$ python -q
>>> import numpy as np
>>> from numpy import linalg as LA
>>> np.set_printoptions(suppress=True, linewidth=120)
>>> mat = np.load("data.npy")
>>> mat
array([[ 2,  2, -2,  5,  3,  5],
       [-5,  4,  1, -5, -4,  1],
       [ 1, -5,  3, -4,  5, -3],
       [-1, -2, -1, -4, -4, -5],
       [-1, -3,  5, -2, -4,  0],
       [ 0, -4, -4,  3, -1,  0]])
>>> vec = np.array([-5, -2, 9, -6, 4, -5])
>>> target = mat @ vec
>>> coef, lr = np.zeros(6), 1 / LA.norm(mat, 2) ** 2
>>> for i in range(150):
...     coef -= lr * mat.T @ (mat @ coef - target)
...     if i % 50 == 0: print(i, round(LA.norm(mat @ coef - target), 3))
... 
0 43.888
50 3.432
100 2.899
>>> coef.round(3)
array([-2.966, -2.217,  8.213, -7.658,  3.405, -3.658])
>>> G = mat.T @ mat
>>> (mat @ mat.T).shape
(6, 6)
>>> print(np.allclose(G, G.T))
True
>>> G
array([[ 32, -16, -10,  37,  39,   7],
       [-16,  74, -12,  12, -11,  39],
       [-10, -12,  56, -45,  -7, -13],
       [ 37,  12, -45,  95,  36,  52],
       [ 39, -11,  -7,  36,  83,  16],
       [  7,  39, -13,  52,  16,  60]])
>>> np.round(LA.eigvalsh(G)[::-1], 3)
array([189.007, 111.591,  57.686,  31.715,   9.375,   0.626])
>>> W1 = np.array([[-4, -9], [-5, 7], [-6, 1], [9, -3], [-8, -6], [5, -3]])
>>> coef = np.array([0, 2])
>>> H = np.maximum(mat @ W1 + coef, 0)
>>> H
array([[ 40,   0],
       [  0, 112],
       [  0,   0],
       [  0,  47],
       [  3,  25],
       [ 79,   0]])
>>> (H > 0).astype(int)
array([[1, 0],
       [0, 1],
       [0, 0],
       [0, 1],
       [1, 1],
       [1, 0]])
>>> LA.matrix_rank(H)
np.int64(2)
>>> Z = np.array([[1, 3, 3], [3, 0, 0]])
>>> H @ Z
array([[ 40, 120, 120],
       [336,   0,   0],
       [  0,   0,   0],
       [141,   0,   0],
       [ 78,   9,   9],
       [ 79, 237, 237]])
>>> (H @ Z).round(6).argmax(axis=1)
array([1, 0, 0, 0, 0, 1])
>>> vec = np.array([2, 1])
>>> target = H @ vec
>>> np.round(LA.solve(H.T @ H, H.T @ target), 3)
array([2., 1.])
>>> np.round(LA.pinv(H) @ H, 3) + 0
array([[1., 0.],
       [0., 1.]])
>>> np.round(LA.lstsq(H, target)[0], 3)
array([2., 1.])
>>> rng = np.random.default_rng(8810)
>>> target = target + 0.3 * rng.normal(size=6)
>>> print(target.round(3))
[ 80.072 112.103  -0.152  46.822  31.373 158.197]
>>> coef, *_ = LA.lstsq(H, target)
>>> np.round(LA.norm(target - H @ coef), 3)
np.float64(0.435)
>>> [round(float(LA.norm(LA.solve(H.T @ H + lam * np.eye(2), H.T @ target))), 2) for lam in (0, 1, 10, 100)]
[2.24, 2.24, 2.24, 2.21]
>>> coef.round()
array([2., 1.])
>>> J = np.array([[2, 4, 2, 3], [3, 2, 4, 2], [2, 3, 2, 4], [4, 2, 3, 2]])
>>> q, vecs = LA.qr(J[:, :3])[0], LA.qr(J[:, 3:])[0]
>>> s = LA.svd(q.T @ vecs, compute_uv=False)
>>> round(float(LA.norm(q @ q.T - vecs @ vecs.T, 2)), 3)
1.0
>>> print(s.round(3))
[0.971]
>>> vec = np.array([-1, 3, 1, -3, -1, 2])
>>> h1 = np.maximum(mat @ vec, 0)
>>> h1
array([ 0, 39,  0,  0,  7,  0])
>>> np.maximum(mat @ (3 * vec), 0)
array([  0, 117,   0,   0,  21,   0])
>>> np.round(np.tanh(mat @ vec), 3)
array([-1.,  1., -1.,  0.,  1., -1.])
>>> A = (rng.random((8, 8)) < 0.3) + np.eye(8)
>>> A /= A.sum(axis=1, keepdims=True)
>>> A.round(3)
array([[0.667, 0.   , 0.   , 0.333, 0.   , 0.   , 0.   , 0.   ],
       [0.   , 0.5  , 0.   , 0.   , 0.   , 0.   , 0.25 , 0.25 ],
       [0.167, 0.   , 0.333, 0.   , 0.167, 0.167, 0.167, 0.   ],
       [0.25 , 0.25 , 0.   , 0.25 , 0.   , 0.   , 0.   , 0.25 ],
       [0.   , 0.   , 0.25 , 0.25 , 0.25 , 0.25 , 0.   , 0.   ],
       [0.   , 0.   , 0.   , 0.   , 0.   , 1.   , 0.   , 0.   ],
       [0.143, 0.143, 0.143, 0.   , 0.143, 0.143, 0.143, 0.143],
       [0.143, 0.143, 0.143, 0.143, 0.143, 0.   , 0.   , 0.286]])
>>> r = LA.matrix_rank(A)
>>> r
np.int64(7)
>>> null = LA.svd(A)[2][r:].T
>>> print(np.round(null[:, 0] / null[np.abs(null[:, 0]).round(6).argmax(), 0], 3) + 0)
[-0.25 -0.75 -0.25  0.5  -0.25  0.    1.    0.5 ]
>>> np.round(null @ null.T, 3) + 0
array([[ 0.028,  0.083,  0.028, -0.056,  0.028,  0.   , -0.111, -0.056],
       [ 0.083,  0.25 ,  0.083, -0.167,  0.083,  0.   , -0.333, -0.167],
       [ 0.028,  0.083,  0.028, -0.056,  0.028,  0.   , -0.111, -0.056],
       [-0.056, -0.167, -0.056,  0.111, -0.056,  0.   ,  0.222,  0.111],
       [ 0.028,  0.083,  0.028, -0.056,  0.028,  0.   , -0.111, -0.056],
       [ 0.   ,  0.   ,  0.   ,  0.   ,  0.   ,  0.   ,  0.   ,  0.   ],
       [-0.111, -0.333, -0.111,  0.222, -0.111,  0.   ,  0.444,  0.222],
       [-0.056, -0.167, -0.056,  0.111, -0.056,  0.   ,  0.222,  0.111]])
>>> null.shape
(8, 1)
>>> LA.matrix_rank(A.T @ A), LA.matrix_rank(A @ A.T)
(np.int64(7), np.int64(7))
>>> np.round(A @ null, 3) + 0
array([[0.],
       [0.],
       [0.],
       [0.],
       [0.],
       [0.],
       [0.],
       [0.]])
>>> data = np.loadtxt("run2.csv", delimiter=",")
>>> data
array([[ 0., 18.,  0., -4.],
       [ 9.,  0., -2.,  0.],
       [ 0., 10.,  0., 12.],
       [ 5.,  0.,  6.,  0.]])
>>> idx = rng.permutation(4)
>>> print(idx)
[1 0 3 2]
>>> B = data[idx][:, idx]
>>> print(np.diag(B))
[0. 0. 0. 0.]
>>> np.round(np.sort(np.abs(LA.eigvals(B))), 3)
array([11.314, 11.314, 11.314, 11.314])
>>> f = np.array([1, 2])
>>> np.cross(data[0, :3], data[1, :3])
array([ -36.,    0., -162.])
>>> np.array([np.convolve(row, f, "same") for row in data])
array([[ 0., 18., 36., -4.],
       [ 9., 18., -2., -4.],
       [ 0., 10., 20., 12.],
       [ 5., 10.,  6., 12.]])
>>> feats = np.array([[0.1, -0.4, 1.6, 0.7],
...     [0.0, -1.4, -2.1, -0.7],
...     [-0.2, -1.4, 0.1, 1.0]])
>>> feats[:, 2] *= 5
>>> print(feats)
[[  0.1  -0.4   8.    0.7]
 [  0.   -1.4 -10.5  -0.7]
 [ -0.2  -1.4   0.5   1. ]]
>>> def softmax(z):
...     e = np.exp(z - z.max(axis=-1, keepdims=True))
...     return e / e.sum(axis=-1, keepdims=True)
... 
>>> np.round(softmax(feats[1]), 3) + 0
array([0.574, 0.141, 0.   , 0.285])
>>> softmax(feats).sum(axis=1)
array([1., 1., 1.])
>>> S = feats @ feats.T / np.sqrt(4)
>>> softmax(S).round(6).argmax(axis=1)
array([0, 1, 0])
>>> G = feats.T @ feats
>>> np.round(np.diag(G), 3)
array([  0.05,   4.08, 174.5 ,   1.98])
>>> round(float(np.trace(G)), 3), round(float((feats ** 2).sum()), 3)
(180.61, 180.61)
>>> print(np.round(LA.svd(feats, compute_uv=False) ** 2, 3))
[176.212   4.159   0.239]
>>> W0 = np.load("mat.npy")
>>> print(W0)
[[1 0 0 0 0 0 0 0 0]
 [0 1 0 0 0 0 0 0 0]
 [2 3 1 0 0 0 0 0 0]
 [0 2 1 1 0 0 0 0 0]
 [1 1 3 0 1 0 0 0 0]
 [0 2 0 1 2 1 0 0 0]
 [0 3 3 2 1 1 1 0 0]
 [3 2 2 3 3 3 0 1 0]
 [1 1 3 2 2 2 1 2 1]]
>>> # triangular: eigenvalues sit on the diagonal
>>> idx = rng.permutation(9)
>>> B = W0[:, idx] * rng.choice([-1, 1], 9)
>>> print(B)
[[ 0  0  0  1  0  0  0  0  0]
 [ 0  0  0  0  0  0 -1  0  0]
 [ 0  0  0  2  0 -1 -3  0  0]
 [ 0  0  0  0  0 -1 -2 -1  0]
 [ 0  0  0  1  0 -3 -1  0  1]
 [-1  0  0  0  0  0 -2 -1  2]
 [-1  1  0  0  0 -3 -3 -2  1]
 [-3  0 -1  3  0 -2 -2 -3  3]
 [-2  1 -2  1  1 -3 -1 -2  2]]
>>> left, _, Vt = LA.svd(W0.T @ B)
>>> np.round(LA.lstsq(W0, B)[0], 3) + 0
array([[ 0.,  0.,  0.,  1.,  0.,  0.,  0.,  0.,  0.],
       [ 0.,  0.,  0.,  0.,  0.,  0., -1.,  0.,  0.],
       [ 0.,  0.,  0.,  0.,  0., -1.,  0.,  0.,  0.],
       [ 0.,  0.,  0.,  0.,  0.,  0.,  0., -1.,  0.],
       [ 0.,  0.,  0.,  0.,  0.,  0.,  0.,  0.,  1.],
       [-1.,  0.,  0.,  0.,  0.,  0.,  0.,  0.,  0.],
       [ 0.,  1.,  0.,  0.,  0.,  0.,  0.,  0.,  0.],
       [ 0.,  0., -1.,  0.,  0.,  0.,  0.,  0.,  0.],
       [ 0.,  0.,  0.,  0.,  1.,  0.,  0.,  0.,  0.]])
>>> idx
array([5, 6, 7, 0, 8, 2, 1, 3, 4])
>>> B = LA.inv(W0)
>>> print(round(LA.cond(W0), 3))
841.248
>>> round(float(LA.slogdet(W0)[0]), 3)
1.0
>>> np.round(W0 @ B, 3) + 0
array([[1., 0., 0., 0., 0., 0., 0., 0., 0.],
       [0., 1., 0., 0., 0., 0., 0., 0., 0.],
       [0., 0., 1., 0., 0., 0., 0., 0., 0.],
       [0., 0., 0., 1., 0., 0., 0., 0., 0.],
       [0., 0., 0., 0., 1., 0., 0., 0., 0.],
       [0., 0., 0., 0., 0., 1., 0., 0., 0.],
       [0., 0., 0., 0., 0., 0., 1., 0., 0.],
       [0., 0., 0., 0., 0., 0., 0., 1., 0.],
       [0., 0., 0., 0., 0., 0., 0., 0., 1.]])
>>> np.allclose(B, W0.T)
False
>>> F = np.array([[-3, 3, 3, 2, 1, -2, 1],
...     [2, 3, 1, -1, 1, -1, -2],
...     [1, 3, -2, -1, 0, 3, -2],
...     [-1, 0, 0, -3, 1, -1, -2],
...     [-2, 1, 1, -3, -3, 1, 1]])
>>> F[-1] = F[0] + -2 * F[1]
>>> F
array([[-3,  3,  3,  2,  1, -2,  1],
       [ 2,  3,  1, -1,  1, -1, -2],
       [ 1,  3, -2, -1,  0,  3, -2],
       [-1,  0,  0, -3,  1, -1, -2],
       [-7, -3,  1,  4, -1,  0,  5]])
>>> # rows and columns are dependent
>>> vec = np.array([-2, -2, 2, -5, -2, 3, 5])
>>> h1 = np.maximum(F @ vec, 0)
>>> np.flatnonzero(h1 > 1e-9)
array([3, 4])
>>> h1
array([ 0,  0,  0,  2, 29])
>>> np.maximum(F @ vec, 0) - np.maximum(-F @ vec, 0)
array([ -7, -18,  -8,   2,  29])
>>> left, s, Vt = LA.svd(F)
>>> s.round(3) + 0
array([11.675,  6.116,  4.195,  3.42 ,  0.   ])
>>> B = left[:, :4] @ np.diag(s[:4]) @ Vt[:4]
>>> round(LA.norm(F - B) / LA.norm(F), 3)
np.float64(0.0)
>>> B.round(3) + 0
array([[-3.,  3.,  3.,  2.,  1., -2.,  1.],
       [ 2.,  3.,  1., -1.,  1., -1., -2.],
       [ 1.,  3., -2., -1.,  0.,  3., -2.],
       [-1.,  0.,  0., -3.,  1., -1., -2.],
       [-7., -3.,  1.,  4., -1.,  0.,  5.]])
>>> left, s, Vt = LA.svd(F)
>>> vecs = Vt[:(s > 1e-8).sum()]
>>> vec = F[2] + 3 * F[3] + rng.integers(2) * np.eye(7)[6]
>>> vec
array([ -2.,   3.,  -2., -10.,   3.,   0.,  -8.])
>>> np.allclose(vecs.T @ vecs @ vec, vec)
True
>>> LA.matrix_rank(np.vstack([F, vec]))
np.int64(4)
>>> K = np.array([[7.0, 0.0, 0.0, 0.0, 0.0, 0.0],
...     [0.0, 0.0, 1.0, 0.0, 1.0, -3.0],
...     [0.0, 1.0, 1.0, 3.0, 3.0, 3.0],
...     [0.0, -1.0, -2.0, 1.0, 0.0, 2.0],
...     [0.0, -1.0, -3.0, 1.0, 0.0, -3.0],
...     [0.0, -3.0, 2.0, -2.0, 2.0, 1.0]])
>>> K
array([[ 7.,  0.,  0.,  0.,  0.,  0.],
       [ 0.,  0.,  1.,  0.,  1., -3.],
       [ 0.,  1.,  1.,  3.,  3.,  3.],
       [ 0., -1., -2.,  1.,  0.,  2.],
       [ 0., -1., -3.,  1.,  0., -3.],
       [ 0., -3.,  2., -2.,  2.,  1.]])
>>> # 2 groups of indices that never mix
>>> round(LA.det(K), 3)
np.float64(-378.0)
>>> K @ K
array([[ 49.,   0.,   0.,   0.,   0.,   0.],
       [  0.,   9.,  -8.,  10.,  -3.,  -3.],
       [  0., -14.,  -7.,   3.,  10.,   0.],
       [  0.,  -9.,  -1.,  -9.,  -3.,   1.],
       [  0.,   5., -12.,  -2., -16.,  -7.],
       [  0.,  -1.,  -1.,   4.,   5.,   6.]])
>>> print((K != 0).astype(int))
[[1 0 0 0 0 0]
 [0 0 1 0 1 1]
 [0 1 1 1 1 1]
 [0 1 1 1 0 1]
 [0 1 1 1 0 1]
 [0 1 1 1 1 1]]
